$ python -q
>>> import numpy as np
>>> from numpy import linalg as LA
>>> np.set_printoptions(precision=3, suppress=True, linewidth=140)
>>> arr = np.loadtxt("arr.csv", delimiter=",")
>>> arr
array([[ 27.088,  -2.677, -19.28 ,  14.335],
       [-10.425,   6.035,   2.69 ,  10.933],
       [  3.628, -21.011,  -8.197,  -4.593],
       [ -8.575,  16.934,   2.319,  -8.782],
       [  5.944,  -6.448, -18.916,  -6.643],
       [ 17.827,   5.369, -42.234, -22.179],
       [  2.143, -22.248,  19.816,  -4.783],
       [ -1.263, -15.527,   6.29 ,   3.99 ],
       [ -7.826,  17.143, -26.199, -13.842],
       [-12.629,  17.324, -17.35 , -16.178],
       [  9.261,   8.516,  10.196,  20.499],
       [  6.296,   5.309,  -9.713,  26.393],
       [ 29.2  ,  -2.011, -11.148,  14.495],
       [ -1.507,  34.521,  22.98 , -29.188],
       [  7.005,  35.108,   3.319,  -1.331],
       [ 14.832,   6.925,  -8.277,  -6.004],
       [ 46.072,  18.143,  12.341,  25.01 ],
       [  4.497,  -1.569,  10.442,  -1.492],
       [-40.577,   5.137,  -3.365,  13.948],
       [  8.215,  -1.137,  18.994, -21.652],
       [-13.683,  22.264,   3.555,  31.331],
       [ 25.468,  -8.806,  33.568, -18.881],
       [-19.225, -17.419,  -7.184,   8.236],
       [ 13.937,  11.549,  21.852,  -9.5  ],
       [ 16.166, -12.221,  12.503, -11.118],
       [ -2.038,   8.918,   8.912,   9.07 ],
       [ -7.053,  19.337,  23.585, -13.192],
       [ 23.938,   4.012,   1.386,  -3.689],
       [ -5.437,   6.591,  -5.921,  20.533],
       [ 18.01 ,  24.781, -31.694,  27.719],
       [ 11.54 , -30.183,  -7.106, -20.634],
       [-15.774,  -9.333,  18.879,  24.181]])
>>> gram = np.cov(arr, rowvar=False)
>>> np.corrcoef(arr.T)
array([[ 1.   , -0.042, -0.024, -0.052],
       [-0.042,  1.   , -0.039,  0.095],
       [-0.024, -0.039,  1.   , -0.127],
       [-0.052,  0.095, -0.127,  1.   ]])
>>> np.median(arr, axis=0)
array([ 5.22 ,  5.339,  2.505, -2.591])
>>> np.polyfit(arr[:, 2], arr[:, 1], 1)
array([-0.036,  3.873])
>>> gram
array([[289.733, -11.551,  -7.124, -15.206],
       [-11.551, 255.415, -10.882,  25.882],
       [ -7.124, -10.882, 305.684, -37.853],
       [-15.206,  25.882, -37.853, 290.533]])
